$ python3 -q
>>> import numpy as np
>>> np.set_printoptions(suppress=True, linewidth=160)
>>> F = np.load("sample15.npy")
>>> print(F)
[[ 0.  4.  0.  0.  0.  0.  0.  0.  0.  0.  0.  0.]
 [ 4. -5.  4.  0.  0.  0.  0.  0.  0.  0.  0.  0.]
 [ 0.  4.  4.  4.  0.  0.  0.  0.  0.  0.  0.  0.]
 [ 0.  0.  4.  4.  4.  0.  0.  0.  0.  0.  0.  0.]
 [ 0.  0.  0.  4.  2.  4.  0.  0.  0.  0.  0.  0.]
 [ 0.  0.  0.  0.  4.  4.  4.  0.  0.  0.  0.  0.]
 [ 0.  0.  0.  0.  0.  4.  5.  4.  0.  0.  0.  0.]
 [ 0.  0.  0.  0.  0.  0.  4.  3.  4.  0.  0.  0.]
 [ 0.  0.  0.  0.  0.  0.  0.  4. -1.  4.  0.  0.]
 [ 0.  0.  0.  0.  0.  0.  0.  0.  4.  2.  4.  0.]
 [ 0.  0.  0.  0.  0.  0.  0.  0.  0.  4. -3.  4.]
 [ 0.  0.  0.  0.  0.  0.  0.  0.  0.  0.  4.  1.]]
>>> other = np.array([[-2, -2, -1],
...     [-2, 1, -2],
...     [-2, 2, 2],
...     [1, -1, -2],
...     [-2, 2, 2],
...     [0, 2, -2],
...     [1, 1, 0],
...     [-2, 0, -1],
...     [-1, -1, -1],
...     [-2, 1, 0],
...     [-2, -1, -1],
...     [0, -1, -2]])
>>> print(np.linalg.matrix_rank(F @ other))
3
>>> print(np.einsum("ij->j", F))
[ 4.  3. 12. 12. 10. 12. 13. 11.  7. 10.  5.  5.]
>>> print(other.T @ F.T)
[[ -8.  -6. -12. -12.   0.  -4.  -3.  -6. -15. -16.  -2.  -8.]
 [  4.  -5.   8.  12.   8.  20.  13.   0.   5.  -6.   3.  -5.]
 [ -8.  14.  -8.   8. -12.   0. -12.  -7.  -3.  -8.  -5.  -6.]]
>>> print(np.einsum("ik,kj->ij", F, other))
[[ -8.   4.  -8.]
 [ -6.  -5.  14.]
 [-12.   8.  -8.]
 [-12.  12.   8.]
 [  0.   8. -12.]
 [ -4.  20.   0.]
 [ -3.  13. -12.]
 [ -6.   0.  -7.]
 [-15.   5.  -3.]
 [-16.  -6.  -8.]
 [ -2.   3.  -5.]
 [ -8.  -5.  -6.]]
>>> w, vecs = np.linalg.eigh(F)
>>> x = np.array([1, -2, -1, 1, 1, -1, 2, 1, -2, 2, -2, -2])
>>> print((np.sign(vecs[:, -1].round(6)) == np.sign(vecs[0, -1].round(6))).astype(int))
[1 1 1 1 1 1 1 1 1 1 1 1]
>>> print(round(float(x @ F @ x / (x @ x)), 2), np.round(w[0], 2), np.round(w[-1], 2))
-1.43 -8.38 11.15
>>> arr = np.load("mat.npy")
>>> print(arr)
[[ 0 -2  0  0  0  0  0  0  0  0  0  0  0  0]
 [ 0  0  0  0  0  0  0  0  0  0  0  0 -1  0]
 [ 0  0  0  0  0 -1  0  0  0  0  0  0  0  0]
 [ 0  0  0  0  0  0  0  0  0  0  0  0  0  0]
 [ 0  0  0  0 -2  0  0  0  0  0  0  0  0  0]
 [ 0  0 -2  0  0  0  0  0  0  0  0  0  0  0]
 [ 0  0  0 -1  0  0  0  0  0  0  0  0  0  0]
 [ 0  0  0  0  0  0  0  0 -2  0  0  0  0  0]
 [ 0  0  0  0  0  0  0  0  0  0  0  0  0  1]
 [ 0  0  0  0  0  0  0  0  0  0  0 -2  0  0]
 [ 0  0  0  0  0  0 -2  0  0  0  0  0  0  0]
 [ 0  0  0  0  0  0  0  0  0  1  0  0  0  0]
 [ 0  0  0  0  0  0  0  0  0  0 -2  0  0  0]
 [ 0  0  0  0  0  0  0  1  0  0  0  0  0  0]]
>>> x = np.array([1, 2, 2, 1, 1, 0, 1, 1, 1, 0, 2, 1])
>>> target = F @ x
>>> c, lr = np.zeros(12), 1 / np.linalg.norm(F, 2) ** 2
>>> for i in range(20):
...     c -= lr * F.T @ (F @ c - target)
...     if i % 5 == 0: print(i, round(np.linalg.norm(F @ c - target), 2))
... 
0 13.05
5 3.6
10 2.3
15 1.64
>>> print(c.round(2))
[0.48 1.78 2.18 1.11 0.69 0.07 1.23 0.66 1.   0.37 1.92 0.52]
>>> print(round(float(np.linalg.cond(F)), 2))
29.7
>>> Uu, sigma, VT = np.linalg.svd(arr)
>>> vecs = VT[:(sigma > 1e-8).sum()]
>>> rng = np.random.default_rng(948)
>>> x = arr[0] + -2 * arr[6] + rng.integers(2) * np.eye(14)[11]
>>> print(x)
[ 0. -2.  0.  2.  0.  0.  0.  0.  0.  0.  0.  1.  0.  0.]
>>> print(np.linalg.matrix_rank(np.vstack([arr, x])))
13
>>> print(np.round(np.linalg.norm(x - vecs.T @ vecs @ x), 2))
0.0
>>> print(np.allclose(vecs.T @ vecs @ x, x))
True
>>> idx = rng.permutation(14)
>>> print(idx)
[ 7  2  4  0 11 10  1 12 13  3  9  5  6  8]
>>> other = arr[idx][:, idx]
>>> print(np.round(np.linalg.det(other), 2), round(float(np.linalg.det(arr[idx])), 2))
0.0 0.0
>>> other = arr + rng.integers(-2, 3, (14, 13)) @ rng.integers(-2, 3, (13, 14))
>>> print(other)
[[ -3  -8 -10   2   0   1   3  -2   2   7  -4  -9   9  -3]
 [ -2   1  -9   9  -2   3   9  14  -4  17  -1  -3   3  -1]
 [  2  -1   2  -4 -15   1   2 -11  -9   2 -11  -2  11  11]
 [  4  -2   1  -6   4   1  -2   1   2   5  -1 -10   1  -4]
 [-14   3   6   0 -10   8   8 -10  -9  -8  -3  12   6  -6]
 [ -4   8   8  -9  -4   6  -2   2  -1  -2   1   0   1  -5]
 [  6  -5   3  -1  -2  11   0  -8  -2   5  -1   0  -1   1]
 [-10  13  -2  -3 -13  -3   1  -1   0 -10 -10 -11   9   0]
 [ -5   6   3   5   5   0 -13  -5  13  -2  -4 -17  -3   6]
 [ 24  -8   0 -11   6  -5  -6   6   0   9   5  -7  -3   2]
 [-20  15  10   7  -8   7  -2  -3   3 -13  -5  -1   0  -7]
 [  3  -4  -3 -13   7   3   6 -12  -6  12   2   9   6  -6]
 [ 13  -8   6  -3  -3   3   8  -4  -5   0  -1   3   9  -2]
 [ 10   0  -5  -6   6  -3   3  -2   5   1   3  -1   1  -2]]
>>> print(np.linalg.matrix_rank(other - arr, tol=1e-8))
13
>>> print(np.abs(other - arr).sum(axis=1))
[ 61  79  85  44 101  55  45  88  86  90  99  91  68  49]
>>> feats = np.load("data.npy")
>>> print(feats)
[[0 1 1 0 1 0 0 1 0 1 0 1 1]
 [1 0 0 1 1 0 1 1 0 1 0 1 1]
 [1 0 0 1 1 0 1 0 0 1 0 0 1]
 [0 1 1 0 1 0 1 1 0 1 0 1 1]
 [1 1 1 1 0 0 1 1 0 1 0 1 1]
 [0 0 0 0 0 0 0 0 1 0 1 0 0]
 [0 1 1 1 1 0 0 1 0 1 0 1 1]
 [1 1 0 1 1 0 1 0 0 1 0 0 1]
 [0 0 0 0 0 1 0 0 0 0 1 0 0]
 [1 1 1 1 1 0 1 1 0 0 0 1 1]
 [0 0 0 0 0 1 0 0 1 0 0 0 0]
 [1 1 0 1 1 0 1 0 0 1 0 0 1]
 [1 1 1 1 1 0 1 1 0 1 0 1 0]]
>>> r0, g = feats[6], feats[11]
>>> print(r0 @ r0)
8
>>> pr = (r0 @ g) / (r0 @ r0) * r0
>>> print(np.round(g - pr, 2))
[ 1.    0.38 -0.62  0.38  0.38  0.    1.   -0.62  0.    0.38  0.   -0.62  0.38]
>>> print(np.linalg.matrix_rank(np.outer(r0, g)))
1
>>> print(round(np.linalg.norm(r0 + g) ** 2 + np.linalg.norm(r0 - g) ** 2, 2))
30.0
>>> print((g - pr) @ r0)
0.0
>>> print(pr.round(2))
[0.   0.62 0.62 0.62 0.62 0.   0.   0.62 0.   0.62 0.   0.62 0.62]
>>> w, vecs = np.linalg.eigh(feats)
>>> print(np.abs(vecs[:, -1]).round(6).argmax())
4
>>> print(np.unique(w.round(6) + 0, return_counts=True)[1])
[1 1 1 5 1 1 1 1 1]
>>> print(np.round(np.linalg.norm(feats, axis=0), 2))
[2.65 2.83 2.45 2.83 3.   1.41 2.83 2.65 1.41 3.   1.41 2.65 3.  ]
>>> print(round(np.linalg.norm(feats, 1), 2), round(float(np.linalg.norm(feats, np.inf)), 2))
9.0 9.0
>>> print(np.round(np.linalg.norm(feats[6] - feats[9]), 2))
1.73
>>> print(round(np.linalg.norm(feats, "nuc"), 2))
21.46
>>> print(np.round(np.linalg.norm(feats, axis=1), 2))
[2.65 2.83 2.45 2.83 3.   1.41 2.83 2.65 1.41 3.   1.41 2.65 3.  ]
>>> print(np.linalg.norm(feats, axis=1).argmax())
4
>>> m1 = np.loadtxt("arr.csv", delimiter=",")
>>> print(m1)
[[ 0.61 -0.3  -0.95  0.63 -0.73  0.96 -0.91 -1.   -1.   -0.41]
 [ 0.18  0.81  0.98 -0.43  0.31 -0.9   0.64 -0.94  0.96 -0.87]
 [ 0.65 -0.24  1.   -0.66  0.92 -0.99  0.6   0.25  0.99 -0.73]
 [ 0.82 -0.4   1.   -0.64  0.94 -0.99  0.38 -0.7   0.97 -0.85]
 [-0.23  0.93  0.66 -0.05 -0.58 -0.2   0.44 -0.99  0.45 -0.82]
 [ 0.92 -0.99 -0.42  0.24  0.78  0.33 -0.93 -0.64 -1.    0.28]
 [ 0.92 -0.93 -0.25  0.32  0.49  0.48 -0.93 -1.   -1.   -0.42]
 [-0.86  0.99  0.93 -0.46 -0.52 -0.83  0.95  0.29  1.   -0.66]
 [-0.55 -0.77 -0.99  0.41 -0.4   0.91 -0.43  1.   -0.83  0.94]
 [-0.88  1.    1.   -0.86 -0.02 -1.    1.   -0.63  1.   -0.98]
 [-0.24  0.48 -0.99  0.71 -0.94  0.99 -0.79 -1.   -1.    0.07]
 [-0.98  1.    0.98 -0.53 -0.94 -0.86  0.99 -0.87  1.   -0.94]
 [-0.9   0.93 -0.83  0.15 -0.86  0.68  0.7   0.83  0.85  0.43]
 [-0.77  0.82 -0.94  0.39 -0.89  0.89  0.15 -0.24 -0.58  0.34]
 [-0.88 -0.2  -1.    0.95 -1.    1.   -0.96 -0.25 -1.    0.98]
 [-0.47  0.89  0.96 -0.49  0.16 -0.9   0.86  0.31  1.   -0.62]
 [ 0.51 -0.02  0.9  -0.27  0.54 -0.76  0.1  -0.79  0.54 -0.63]]
>>> x = np.array([-8, 6, 4, -1, -7, -2, -1, 3, 5, 6])
>>> target = m1 @ x
>>> c, lr = np.zeros(10), 1 / np.linalg.norm(m1, 2) ** 2
>>> for i in range(10):
...     c -= lr * m1.T @ (m1 @ c - target)
...     if i % 2 == 0: print(i, round(np.linalg.norm(m1 @ c - target), 2))
... 
0 35.34
2 14.78
4 8.83
6 7.33
8 6.79
>>> print(c.round(2))
[-7.59  5.51  0.42 -0.34 -5.07 -0.57  3.95  3.51  3.36  1.66]
>>> x = np.array([3, 2, 1, 0, -3, -3, -2, -1, -2, 0])
>>> target = m1 @ x
>>> print(np.round(np.linalg.solve(m1.T @ m1, m1.T @ target), 2) + 0)
[ 3.  2.  1.  0. -3. -3. -2. -1. -2.  0.]
>>> print(target.round(2))
[ 4.41  2.65 -0.75  0.81  3.38  1.53  2.6   0.19 -4.19  0.05  3.68  2.33 -5.06 -0.51  0.13 -0.48  2.56]
>>> print(np.round(np.linalg.lstsq(m1, target)[0], 2) + 0)
[ 3.  2.  1.  0. -3. -3. -2. -1. -2.  0.]
>>> target = target + 0.02 * rng.normal(size=17)
>>> print(target.round(2))
[ 4.41  2.64 -0.76  0.81  3.36  1.56  2.61  0.23 -4.19  0.03  3.68  2.29 -5.04 -0.52  0.1  -0.49  2.59]
>>> c, *_ = np.linalg.lstsq(m1, target)
>>> print(np.round(m1.T @ (target - m1 @ c), 2) + 0)
[0. 0. 0. 0. 0. 0. 0. 0. 0. 0.]
>>> print(c.round(2) + 0)
[ 3.01  2.02  0.99  0.   -2.99 -2.99 -2.03 -0.98 -1.99 -0.02]
>>> W2 = np.array([[3, -2, -3, -2, -2],
...     [3, -2, 1, 2, 3],
...     [-3, -1, -2, 0, 3],
...     [3, 2, 2, -3, -1],
...     [2, 0, -1, 1, -1]])
>>> mat = (rng.random((30, 5)) < 0.25) @ W2
>>> print(mat)
[[ 0  0  0  0  0]
 [ 0  1  0 -3  2]
 [-3 -1 -2  0  3]
 [ 3 -1  1 -1  5]
 [ 2 -3 -2  3  5]
 [ 5 -2 -4 -1 -3]
 [ 3  2  2 -3 -1]
 [-3 -1 -2  0  3]
 [ 0  0  0  0  0]
 [ 0 -3 -1  2  6]
 [ 3 -2 -3 -2 -2]
 [ 0  0  0  0  0]
 [ 3 -5 -4  0  4]
 [-3 -1 -2  0  3]
 [ 0 -3 -1  2  6]
 [ 3  2  2 -3 -1]
 [ 3  2  2 -3 -1]
 [ 6  0 -1 -5 -3]
 [ 2  0 -1  1 -1]
 [ 2  0 -1  1 -1]
 [ 5  2  1 -2 -2]
 [ 3 -2  1  2  3]
 [-3 -1 -2  0  3]
 [ 3  2  2 -3 -1]
 [ 0  0  0  0  0]
 [ 3 -2  1  2  3]
 [-1 -1 -3  1  2]
 [ 2 -3 -2  3  5]
 [ 0 -3 -5 -2  1]
 [-1 -1 -3  1  2]]
>>> Xc = mat - mat.mean(axis=0)
>>> vecs = np.linalg.svd(Xc)[2][:4]
>>> other = Xc - Xc @ vecs.T @ vecs
>>> print(np.round(np.cov(Xc @ vecs.T, rowvar=False), 2) + 0)
[[13.91  0.    0.    0.  ]
 [ 0.    4.62  0.    0.  ]
 [ 0.    0.    4.03  0.  ]
 [ 0.    0.    0.    1.6 ]]
>>> print(round(float(np.linalg.norm(other) / np.linalg.norm(Xc)), 2))
0.09
>>> print(np.round((Xc @ vecs.T).std(axis=0), 2))
[3.67 2.11 1.97 1.24]
>>> print(np.linalg.norm(other, axis=1).round(6).argmax())
20
>>> print(np.round(other.std(axis=0), 2))
[0.1  0.33 0.22 0.06 0.13]
>>> cov = np.cov(mat, rowvar=False)
>>> print(np.argsort(-mat.std(axis=0).round(6), kind="stable"))
[4 0 3 2 1]
>>> print(np.round(np.linalg.eigvalsh(cov)[::-1], 2))
[13.91  4.62  4.03  1.6   0.2 ]
>>> print(np.median(mat, axis=0))
[ 2.  -1.  -1.   0.   1.5]
>>> print(cov.shape)
(5, 5)
>>> print(np.round(np.corrcoef(mat.T), 2))
[[ 1.    0.15  0.31 -0.36 -0.47]
 [ 0.15  1.    0.71 -0.62 -0.64]
 [ 0.31  0.71  1.   -0.27 -0.19]
 [-0.36 -0.62 -0.27  1.    0.68]
 [-0.47 -0.64 -0.19  0.68  1.  ]]
>>> print(np.round(mat.std(axis=0), 2))
[2.42 1.78 1.9  1.99 2.64]
>>> Xc = (mat - mat.mean(axis=0)) / mat.std(axis=0)
>>> print(np.round(Xc.std(axis=0), 2))
[1. 1. 1. 1. 1.]
>>> c = np.linalg.lstsq(np.delete(Xc, 3, axis=1), Xc[:, 3])[0]
>>> print(np.abs(c).argmax())
1
>>> print(round(float(1 - np.var(Xc[:, 3] - np.delete(Xc, 3, axis=1) @ c)), 2))
0.57
>>> print(c.round(2))
[-0.35 -0.87  0.46  0.05]
>>> cov = mat.T @ mat
>>> print(np.linalg.matrix_rank(cov))
5
>>> print(np.diag(cov))
[221 114 133 122 262]
>>> print((mat @ mat.T).shape)
(30, 30)
>>> print(np.round(np.linalg.svd(mat, compute_uv=False) ** 2, 2))
[429.02 231.28 116.82  66.54   8.34]
>>> M = rng.normal(size=(20, 12))
>>> M = 5 * M / np.linalg.norm(M, axis=1, keepdims=True)
>>> print(M.round(2))
[[-0.67  1.41 -0.03  1.88  0.67  0.17 -0.76 -2.35  1.14  3.21 -0.86  0.34]
 [ 0.88  1.13 -0.39 -1.51 -0.92  0.39  2.29 -0.47  3.42  0.01  1.49 -0.32]
 [ 3.27 -1.34 -1.83  0.45  0.27 -0.75  0.8   0.17  0.2  -0.02 -1.8  -2.09]
 [ 0.3  -0.27  0.36 -0.32  2.16 -0.2  -3.95  1.57  0.8   0.83  0.23  0.67]
 [ 1.24 -1.28 -0.74  0.52 -1.06  2.34 -0.45 -2.02  0.14  1.36  2.56 -1.28]
 [-0.93  0.03 -0.93 -2.71  0.46 -2.34  1.04  0.02  1.63  2.45  0.54 -0.46]
 [ 0.91  3.17  1.03  1.43  2.02  1.42 -0.12  0.55 -1.46 -1.43  0.58 -0.33]
 [ 0.59 -1.64 -1.26  0.14  3.2  -1.31  0.7   1.82 -0.74  1.4   0.3  -1.4 ]
 [ 1.59  0.04 -0.82 -0.72  0.76  1.37  3.18  0.71 -2.06 -1.43 -1.37 -0.16]
 [-2.06  0.65 -1.98  0.04 -0.78  0.02  0.47  0.47 -0.84 -2.91  1.82  1.68]
 [-2.62  1.28  0.5   2.23 -0.52 -1.85 -0.93  2.17  0.27 -0.84 -1.05  0.33]
 [-0.51  0.63 -0.37  0.69 -0.94 -2.02 -3.08 -2.19  1.92  0.12  0.2  -0.85]
 [ 2.96 -0.51 -1.02 -1.72  0.94  0.45 -1.42  0.54  2.03  1.67 -1.01  0.81]
 [ 0.29  2.04 -3.03 -2.23 -0.63  0.97 -0.61  1.4   0.54  0.77 -1.4   0.32]
 [-1.69 -0.6  -0.45  0.21  1.74  1.56 -0.83 -0.45  3.72  0.63  0.02  0.95]
 [-0.37 -2.34 -0.36  1.44 -0.27 -1.76 -0.89 -0.71  2.55 -2.5   0.09  0.06]
 [ 2.34 -1.02 -1.12 -0.29 -0.17 -2.1  -0.71 -0.15  1.7  -1.27 -2.4  -1.39]
 [ 0.76  0.72  2.37  1.15  2.1  -1.82 -0.8  -0.39 -2.89  0.1   0.01  0.31]
 [-0.6  -1.53 -0.26 -0.41  1.79  1.12  1.6   0.14 -0.12  2.02  3.27 -0.45]
 [-0.75 -0.23  1.2  -1.22 -1.28 -0.49 -3.2   1.16  2.16 -1.28 -0.6  -1.16]]
>>> x = np.array([3, 0, 2, 0, 2, 2, 1, 3, 2, 2, 0, 2])
>>> target = M @ x
>>> print(np.round(np.linalg.pinv(M) @ M, 2) + 0)
[[1. 0. 0. 0. 0. 0. 0. 0. 0. 0. 0. 0.]
 [0. 1. 0. 0. 0. 0. 0. 0. 0. 0. 0. 0.]
 [0. 0. 1. 0. 0. 0. 0. 0. 0. 0. 0. 0.]
 [0. 0. 0. 1. 0. 0. 0. 0. 0. 0. 0. 0.]
 [0. 0. 0. 0. 1. 0. 0. 0. 0. 0. 0. 0.]
 [0. 0. 0. 0. 0. 1. 0. 0. 0. 0. 0. 0.]
 [0. 0. 0. 0. 0. 0. 1. 0. 0. 0. 0. 0.]
 [0. 0. 0. 0. 0. 0. 0. 1. 0. 0. 0. 0.]
 [0. 0. 0. 0. 0. 0. 0. 0. 1. 0. 0. 0.]
 [0. 0. 0. 0. 0. 0. 0. 0. 0. 1. 0. 0.]
 [0. 0. 0. 0. 0. 0. 0. 0. 0. 0. 1. 0.]
 [0. 0. 0. 0. 0. 0. 0. 0. 0. 0. 0. 1.]]
>>> try:
...     np.linalg.solve(M, target)
... except np.linalg.LinAlgError as e:
...     print("failed:", e)
... 
failed: Last 2 dimensions of the array must be square
>>> target = target + 0.3 * rng.normal(size=20)
>>> print(target.round(2))
[  0.77   8.02   2.26  10.79  -1.55   0.53   6.94   7.43   5.9  -14.1   -6.49 -15.94  19.37   1.83   9.4   -8.5   -2.45   1.13   8.62  -3.99]
>>> c, *_ = np.linalg.lstsq(M, target)
>>> print([round(float(np.linalg.norm(np.linalg.solve(M.T @ M + lam * np.eye(12), M.T @ target))), 2) for lam in (0, 1, 10, 100)])
[6.71, 6.26, 4.58, 1.73]
>>> print(c.round())
[ 3. -0.  2. -0.  2.  2.  1.  3.  2.  2. -0.  2.]
>>> print(np.round(M.T @ (target - M @ c), 2) + 0)
[0. 0. 0. 0. 0. 0. 0. 0. 0. 0. 0. 0.]
